% python3 -q
>>> import numpy as np
>>> from numpy import linalg as LA
>>> np.set_printoptions(suppress=True, linewidth=120)
>>> def rd(a):
...     return np.round(a, 3) + 0
... 
>>> mat = np.loadtxt("dump.csv", delimiter=",")
>>> rd(mat)
array([[ 0.264,  0.736,  0.623],
       [ 0.736,  0.264, -0.623],
       [ 0.623, -0.623,  0.473]])
>>> rd(LA.svd(mat, compute_uv=False))
array([1., 1., 1.])
>>> E = np.load("block3.npy")
>>> rd(E)
array([[ 2.081, -0.901,  4.456],
       [ 4.621,  0.966,  1.646],
       [-3.783, -2.158,  2.457],
       [ 1.088,  1.972, -4.464],
       [ 3.175, -0.314,  3.85 ],
       [ 3.608,  2.182, -2.687],
       [ 3.699,  2.171, -2.57 ],
       [ 4.502,  1.899, -1.061],
       [-3.371,  0.19 , -3.688],
       [ 3.833,  2.149, -2.385],
       [ 3.239,  2.208, -3.104],
       [-2.988, -2.21 ,  3.345],
       [-3.816, -2.153,  2.41 ],
       [ 4.232,  2.041, -1.71 ],
       [ 2.656,  2.197, -3.622],
       [ 3.322,  2.205, -3.017],
       [ 1.297,  2.015, -4.388],
       [-3.382,  0.182, -3.678]])
>>> C = E[[13, 17]].astype(float)
>>> for _ in range(7):
...     labels = LA.norm(E[:, None] - C, axis=-1).argmin(axis=1)
...     C = np.array([E[labels == j].mean(axis=0) for j in range(2)])
... 
>>> labels
array([0, 0, 1, 0, 0, 0, 0, 0, 1, 0, 0, 1, 1, 0, 0, 0, 0, 1])
>>> np.abs(C[1] - C[0]).argmax()
np.int64(0)
>>> np.bincount(labels)
array([13,  5])
>>> labels = E[:, 0] > np.median(E[:, 0])
>>> f = E[labels].mean(axis=0) - E[~labels].mean(axis=0)
>>> np.argsort(-np.abs(f).round(6), kind="stable")
array([0, 1, 2])
>>> rd(np.trace(LA.pinv(E) @ E))
np.float64(2.0)
>>> np.unique(E.round(6), axis=0).shape
(18, 3)
>>> rd(E @ LA.pinv(E) @ E)
array([[ 2.081, -0.901,  4.456],
       [ 4.621,  0.966,  1.646],
       [-3.783, -2.158,  2.457],
       [ 1.088,  1.972, -4.464],
       [ 3.175, -0.314,  3.85 ],
       [ 3.608,  2.182, -2.687],
       [ 3.699,  2.171, -2.57 ],
       [ 4.502,  1.899, -1.061],
       [-3.371,  0.19 , -3.688],
       [ 3.833,  2.149, -2.385],
       [ 3.239,  2.208, -3.104],
       [-2.988, -2.21 ,  3.345],
       [-3.816, -2.153,  2.41 ],
       [ 4.232,  2.041, -1.71 ],
       [ 2.656,  2.197, -3.622],
       [ 3.322,  2.205, -3.017],
       [ 1.297,  2.015, -4.388],
       [-3.382,  0.182, -3.678]])
>>> left, sig, VT = LA.svd(E)
>>> vecs = VT[:(sig > 1e-8).sum()]
>>> rng = np.random.default_rng(19)
>>> x = E[15] + -2 * E[11] + rng.integers(2) * np.eye(3)[2]
>>> rd(x)
array([ 9.298,  6.624, -8.707])
>>> np.allclose(vecs.T @ vecs @ x, x)
False
>>> LA.matrix_rank(np.vstack([E, x]))
np.int64(3)
>>> rd(np.diag(vecs.T @ vecs))
array([0.909, 0.195, 0.896])
>>> rd(vecs.T @ vecs)
array([[ 0.909,  0.271,  0.098],
       [ 0.271,  0.195, -0.289],
       [ 0.098, -0.289,  0.896]])
>>> rd(LA.norm(x - vecs.T @ vecs @ x))
np.float64(0.323)
>>> data = np.load("layer0.npy")
>>> data
array([[ 2, -1, -1],
       [-1, 13, -2],
       [-1, -2,  1]])
>>> f = np.array([4, 2])
>>> np.convolve(data[1], f)
array([-4, 50, 18, -4])
>>> np.array([np.convolve(row, f, "same") for row in data])
array([[  8,   0,  -6],
       [ -4,  50,  18],
       [ -4, -10,   0]])
>>> np.polyval(f, data[1])
array([-2, 54, -6])
>>> left, sig = LA.svd(data)
Traceback (most recent call last):
  File "<python-input-36>", line 1, in <module>
    left, sig = LA.svd(data)
    ^^^^^^^^^
ValueError: too many values to unpack (expected 2)
>>> left, sig, VT = LA.svd(data, full_matrices=False)
>>> np.abs(left[:, 0]).round(6).argmax()
np.int64(1)
>>> np.allclose(left * sig @ VT, data)
True
>>> (sig > 1e-8).sum()
np.int64(2)
>>> rd(left.T @ data @ VT.T)
array([[13.385,  0.   ,  0.   ],
       [ 0.   ,  2.615,  0.   ],
       [ 0.   ,  0.   ,  0.   ]])
>>> rd(VT @ VT.T)
array([[1., 0., 0.],
       [0., 1., 0.],
       [0., 0., 1.]])
>>> rd(left.T @ left)
array([[1., 0., 0.],
       [0., 1., 0.],
       [0., 0., 1.]])
>>> left, sig, VT = LA.svd(data)
>>> rd(sig)
array([13.385,  2.615,  0.   ])
>>> np.argmax(sig[:-1] / (sig[1:] + 1e-6)) + 1
np.int64(2)
>>> B = left[:, :2] @ np.diag(sig[:2]) @ VT[:2]
>>> rd(LA.norm(data - B, 2)), rd(sig[2])
(np.float64(0.0), np.float64(0.0))
>>> rd(B)
array([[ 2., -1., -1.],
       [-1., 13., -2.],
       [-1., -2.,  1.]])
>>> def softmax(z):
...     e = np.exp(z - z.max(axis=-1, keepdims=True))
...     return e / e.sum(axis=-1, keepdims=True)
... 
>>> rd(softmax(E[9] + 5))
array([0.842, 0.156, 0.002])
>>> att = E @ E.T / np.sqrt(3)
>>> softmax(att).round(6).argmax(axis=1)
array([ 0,  1,  2,  3,  4,  5,  6,  7,  8,  9, 10, 11, 12, 13, 14, 15, 16, 17])
>>> F = np.loadtxt("a.csv", delimiter=",")
>>> rd(F)
array([[ 0.555, -0.77 , -0.182],
       [-0.77 ,  1.411,  1.075],
       [-0.182,  1.075,  2.034]])
>>> left, sig, VT = LA.svd(F)
>>> rd(sig)
array([3., 1., 0.])
>>> np.argmax(sig[:-1] / (sig[1:] + 1e-6)) + 1
np.int64(2)
>>> B = left[:, :2] @ np.diag(sig[:2]) @ VT[:2]
>>> rd(np.abs(F - B).max())
np.float64(0.0)
>>> rd(LA.norm(F - B, 2)), rd(sig[2])
(np.float64(0.0), np.float64(0.0))
>>> ev, vecs = LA.eigh(F)
>>> x = np.array([4, 3, 3])
>>> (np.sign(vecs[:, -1].round(6)) == np.sign(vecs[0, -1].round(6))).astype(int)
array([1, 0, 0])
>>> left, sig, VT = LA.svd(F)
>>> vecs = VT[:(sig > 1e-8).sum()]
>>> x = F[2] + 5 * F[1] + rng.integers(2) * np.eye(3)[2]
>>> rd(x)
array([-4.033,  8.129,  7.41 ])
>>> rd(np.diag(vecs.T @ vecs))
array([0.429, 0.635, 0.937])
>>> rd(vecs.T @ vecs)
array([[ 0.429, -0.457,  0.19 ],
       [-0.457,  0.635,  0.152],
       [ 0.19 ,  0.152,  0.937]])
>>> LA.matrix_rank(np.vstack([F, x]))
np.int64(2)
>>> rd(LA.norm(x - vecs.T @ vecs @ x))
np.float64(0.0)
>>> X = np.array([[-2.0, -3.0, 0.0, 0.0],
...     [-3.0, -2.0, 0.0, 0.0],
...     [0.0, 0.0, -2.0, -3.0],
...     [0.0, 0.0, -3.0, -2.0]])
>>> rd(LA.det(X))
np.float64(25.0)
>>> rd(np.sort(np.abs(LA.eigvals(X))))
array([1., 1., 5., 5.])
>>> rd(LA.matrix_power(X, 3))
array([[-62., -63.,   0.,   0.],
       [-63., -62.,   0.,   0.],
       [  0.,   0., -62., -63.],
       [  0.,   0., -63., -62.]])
>>> assert X == X.T
Traceback (most recent call last):
  File "<python-input-77>", line 1, in <module>
    assert X == X.T
           ^^^^^^^^
ValueError: The truth value of an array with more than one element is ambiguous. Use a.any() or a.all()
>>> np.trace(X)
np.float64(-8.0)
>>> (X - X.T) / 2
array([[0., 0., 0., 0.],
       [0., 0., 0., 0.],
       [0., 0., 0., 0.],
       [0., 0., 0., 0.]])
>>> ev, vecs = LA.eigh(X)
>>> x = np.array([1, -1, 2, 2])
>>> np.abs(X).sum(axis=1).max(), np.abs(ev).max()
(np.float64(5.0), np.float64(5.0))
>>> x @ X @ x / (x @ x), ev[0], rd(ev[-1])
(np.float64(-3.8), np.float64(-5.0), np.float64(1.0))
>>> rd(vecs * np.maximum(ev, 0) @ vecs.T)
array([[ 0.5, -0.5,  0. ,  0. ],
       [-0.5,  0.5,  0. ,  0. ],
       [ 0. ,  0. ,  0.5, -0.5],
       [ 0. ,  0. , -0.5,  0.5]])
>>> x @ X @ x
np.float64(-38.0)
>>> rd(LA.eigvalsh(X[1:, 1:]))
array([-5., -2.,  1.])
>>> rd(np.poly(X))
array([  1.,   8.,   6., -40.,  25.])
>>> rd(LA.eigvals(X))
array([ 1., -5.,  1., -5.])
>>> np.einsum("ii->", X)
np.float64(-8.0)
>>> rd(LA.det(2 * X)), rd(LA.det(X))
(np.float64(400.0), np.float64(25.0))
>>> M = np.loadtxt("mat.csv", delimiter=",")
>>> M
array([[ -5.469,   1.824,   0.416],
       [ -5.752,   1.189,   1.119],
       [ -7.064,  -1.802,   4.477],
       [ -5.053,   1.105,   2.684],
       [-12.844,  -4.551,  -1.586],
       [ -4.326,   2.103,   2.142],
       [  1.537,   7.352,   3.371],
       [ -5.148,   1.141,   2.422],
       [  4.454,   9.67 ,   4.567],
       [-10.908,  -3.778,   0.74 ],
       [ -0.587,   5.016,   3.794],
       [ -4.657,   0.534,   4.617],
       [ -5.274,   1.08 ,   2.291],
       [ -4.982,   1.906,   1.225]])
>>> gram = np.cov(M, rowvar=False)
>>> rd(np.polyfit(M[:, 0], M[:, 2], 1))
array([0.287, 3.662])
>>> np.argwhere(np.triu(np.abs(np.corrcoef(M.T)) > 0.8, 1))
array([[0, 1]])
>>> np.argsort(-M.std(axis=0).round(6), kind="stable")
array([0, 1, 2])
>>> gram.shape
(3, 3)
